$ python3 -q
>>> import numpy as np
>>> import numpy.linalg as la
>>> np.set_printoptions(suppress=True, linewidth=140)
>>> tidy = lambda a: np.round(a, 1) + 0
>>> M = np.loadtxt("dump.csv", delimiter=",")
>>> print(M)
[[ 1. -2.  1. -2.]
 [-2.  6. -2.  6.]
 [ 1. -2.  1. -2.]
 [-2.  6. -2.  6.]]
>>> Uu, sigma, Vt = la.svd(M)
>>> print(tidy(sigma))
[13.4  0.6  0.   0. ]
>>> out = Uu[:, :2] @ np.diag(sigma[:2]) @ Vt[:2]
>>> print(tidy(la.norm(M - out) / la.norm(M)))
0.0
>>> print(tidy(np.abs(M - out).max()))
0.0
>>> print(la.matrix_rank(M, rtol=0.05))
1
>>> Uu, sigma, Vt = la.svd(M, full_matrices=False)
>>> print(tidy(Uu.T @ M @ Vt.T))
[[13.4  0.   0.   0. ]
 [ 0.   0.6  0.   0. ]
 [ 0.   0.   0.   0. ]
 [ 0.   0.   0.   0. ]]
>>> print(np.allclose(Uu * sigma @ Vt, M))
True
>>> print(tidy(np.cumsum(sigma ** 2) / np.sum(sigma ** 2)))
[1. 1. 1. 1.]
>>> print(tidy(np.abs(Vt[0])))
[0.2 0.7 0.2 0.7]
>>> print(tidy(np.sqrt((sigma ** 2).sum())), tidy(la.norm(M)))
13.4 13.4
>>> print(tidy(sigma / sigma[0]))
[1. 0. 0. 0.]
>>> print(np.abs(Uu[:, 0]).round(6).argmax())
1
>>> ev, evecs = la.eigh(M)
>>> print(np.unique(ev.round(6) + 0, return_counts=True)[1])
[2 1 1]
>>> print(tidy(evecs @ np.diag(ev) @ evecs.T))
[[ 1. -2.  1. -2.]
 [-2.  6. -2.  6.]
 [ 1. -2.  1. -2.]
 [-2.  6. -2.  6.]]
>>> print(np.abs(evecs[:, -1]).round(6).argmax())
1
>>> print(tidy(np.abs(evecs[:, -1])))
[0.2 0.7 0.2 0.7]
>>> print(tidy(evecs.T @ M @ evecs))
[[ 0.   0.   0.   0. ]
 [ 0.   0.   0.   0. ]
 [ 0.   0.   0.6  0. ]
 [ 0.   0.   0.  13.4]]
>>> print(tidy(la.eigvalsh(M + -3 * np.eye(4))))
[-3.  -3.  -2.4 10.4]
>>> F = np.load("m.npy")
>>> print(tidy(F))
[[-0.3  0.6  0.5 -0.2 -0.3  0.3 -0.1  0.  -0.3]
 [-0.2  0.  -0.1 -0.3  0.7  0.5  0.3 -0.3  0. ]
 [ 0.   0.3 -0.6  0.2  0.1  0.3 -0.5  0.3 -0.1]
 [ 0.3  0.4  0.   0.   0.3 -0.2  0.6  0.5  0. ]
 [ 0.  -0.5 -0.1 -0.2 -0.4  0.5  0.3  0.4 -0.2]
 [-0.1 -0.2  0.3 -0.4  0.2  0.  -0.4  0.5  0.5]
 [ 0.6  0.2 -0.2 -0.7 -0.2  0.  -0.1 -0.2  0. ]
 [-0.6  0.  -0.4 -0.4 -0.1 -0.5  0.1  0.  -0.2]
 [-0.2  0.3 -0.2  0.1 -0.3  0.2  0.3 -0.1  0.8]]
>>> print(tidy(F.T @ F))
[[1. 0. 0. 0. 0. 0. 0. 0. 0.]
 [0. 1. 0. 0. 0. 0. 0. 0. 0.]
 [0. 0. 1. 0. 0. 0. 0. 0. 0.]
 [0. 0. 0. 1. 0. 0. 0. 0. 0.]
 [0. 0. 0. 0. 1. 0. 0. 0. 0.]
 [0. 0. 0. 0. 0. 1. 0. 0. 0.]
 [0. 0. 0. 0. 0. 0. 1. 0. 0.]
 [0. 0. 0. 0. 0. 0. 0. 1. 0.]
 [0. 0. 0. 0. 0. 0. 0. 0. 1.]]
>>> vec = np.array([-2, 1, -1, 3, 3, 1, 0, -2, 2])
>>> print(tidy(np.sort(np.abs(np.degrees(np.angle(la.eigvals(F)))))))
[  0.   60.4  60.4  85.4  85.4 113.3 113.3 179.1 179.1]
>>> print(tidy(la.norm(vec)), tidy(la.norm(F @ vec)))
5.7 5.7
>>> print(9 - la.matrix_rank(F - np.eye(9), tol=1e-8))
1
>>> print(tidy(np.abs(la.eigvals(F))))
[1. 1. 1. 1. 1. 1. 1. 1. 1.]
>>> print(tidy(F.T @ (F @ vec)))
[-2.  1. -1.  3.  3.  1.  0. -2.  2.]
>>> vec = np.array([-3, 2, 4, -4, -5, -3, 1, 3, 5])
>>> h = np.maximum(F @ vec, 0)
>>> print(tidy(np.maximum(F @ vec, 0) - np.maximum(-F @ vec, 0)))
[ 4.  -4.2 -4.2  1.5  0.5  5.1  0.7  3.4  4.7]
>>> print(tidy(np.maximum(F @ (3 * vec), 0)))
[11.9  0.   0.   4.6  1.6 15.4  2.  10.2 14.1]
>>> print(tidy(np.tanh(F @ vec)))
[ 1.  -1.  -1.   0.9  0.5  1.   0.6  1.   1. ]
>>> print(tidy(F.T @ h))
[-3.8  3.2  1.1 -4.5 -1.6  0.4  0.2  3.1  4.4]
>>> out = la.inv(F)
>>> print(tidy(out))
[[-0.3 -0.2  0.   0.3  0.  -0.1  0.6 -0.6 -0.2]
 [ 0.6  0.   0.3  0.4 -0.5 -0.2  0.2  0.   0.3]
 [ 0.5 -0.1 -0.6  0.  -0.1  0.3 -0.2 -0.4 -0.2]
 [-0.2 -0.3  0.2  0.  -0.2 -0.4 -0.7 -0.4  0.1]
 [-0.3  0.7  0.1  0.3 -0.4  0.2 -0.2 -0.1 -0.3]
 [ 0.3  0.5  0.3 -0.2  0.5  0.   0.  -0.5  0.2]
 [-0.1  0.3 -0.5  0.6  0.3 -0.4 -0.1  0.1  0.3]
 [ 0.  -0.3  0.3  0.5  0.4  0.5 -0.2  0.  -0.1]
 [-0.3  0.  -0.1  0.  -0.2  0.5  0.  -0.2  0.8]]
>>> print(np.allclose(out, F.T))
True
>>> print(tidy(la.slogdet(F)[0]))
1.0
>>> vec = np.array([2, -1, -1, 2, 2, 2, 2, -2, -3])
>>> target = F @ vec
>>> print(tidy(target))
[-1.5  2.7  0.3  0.4  0.8 -3.9 -0.2 -2.3 -2. ]
>>> print(tidy(la.solve(F, target + F[:, 1])))
[ 2.  0. -1.  2.  2.  2.  2. -2. -3.]
>>> print(tidy(la.solve(F, target)))
[ 2. -1. -1.  2.  2.  2.  2. -2. -3.]
>>> print(tidy(la.solve(F.T, F[4])))
[0. 0. 0. 0. 1. 0. 0. 0. 0.]
>>> th = np.deg2rad(15)
>>> m1 = np.eye(10)
>>> m1[np.ix_([2, 4], [2, 4])] = [[np.cos(th), -np.sin(th)], [np.sin(th), np.cos(th)]]
>>> print(tidy(m1))
[[ 1.   0.   0.   0.   0.   0.   0.   0.   0.   0. ]
 [ 0.   1.   0.   0.   0.   0.   0.   0.   0.   0. ]
 [ 0.   0.   1.   0.  -0.3  0.   0.   0.   0.   0. ]
 [ 0.   0.   0.   1.   0.   0.   0.   0.   0.   0. ]
 [ 0.   0.   0.3  0.   1.   0.   0.   0.   0.   0. ]
 [ 0.   0.   0.   0.   0.   1.   0.   0.   0.   0. ]
 [ 0.   0.   0.   0.   0.   0.   1.   0.   0.   0. ]
 [ 0.   0.   0.   0.   0.   0.   0.   1.   0.   0. ]
 [ 0.   0.   0.   0.   0.   0.   0.   0.   1.   0. ]
 [ 0.   0.   0.   0.   0.   0.   0.   0.   0.   1. ]]
>>> # 9 groups of indices that never mix
>>> print(tidy(np.trace(m1)))
9.9
>>> print(tidy(m1 @ m1))
[[ 1.   0.   0.   0.   0.   0.   0.   0.   0.   0. ]
 [ 0.   1.   0.   0.   0.   0.   0.   0.   0.   0. ]
 [ 0.   0.   0.9  0.  -0.5  0.   0.   0.   0.   0. ]
 [ 0.   0.   0.   1.   0.   0.   0.   0.   0.   0. ]
 [ 0.   0.   0.5  0.   0.9  0.   0.   0.   0.   0. ]
 [ 0.   0.   0.   0.   0.   1.   0.   0.   0.   0. ]
 [ 0.   0.   0.   0.   0.   0.   1.   0.   0.   0. ]
 [ 0.   0.   0.   0.   0.   0.   0.   1.   0.   0. ]
 [ 0.   0.   0.   0.   0.   0.   0.   0.   1.   0. ]
 [ 0.   0.   0.   0.   0.   0.   0.   0.   0.   1. ]]
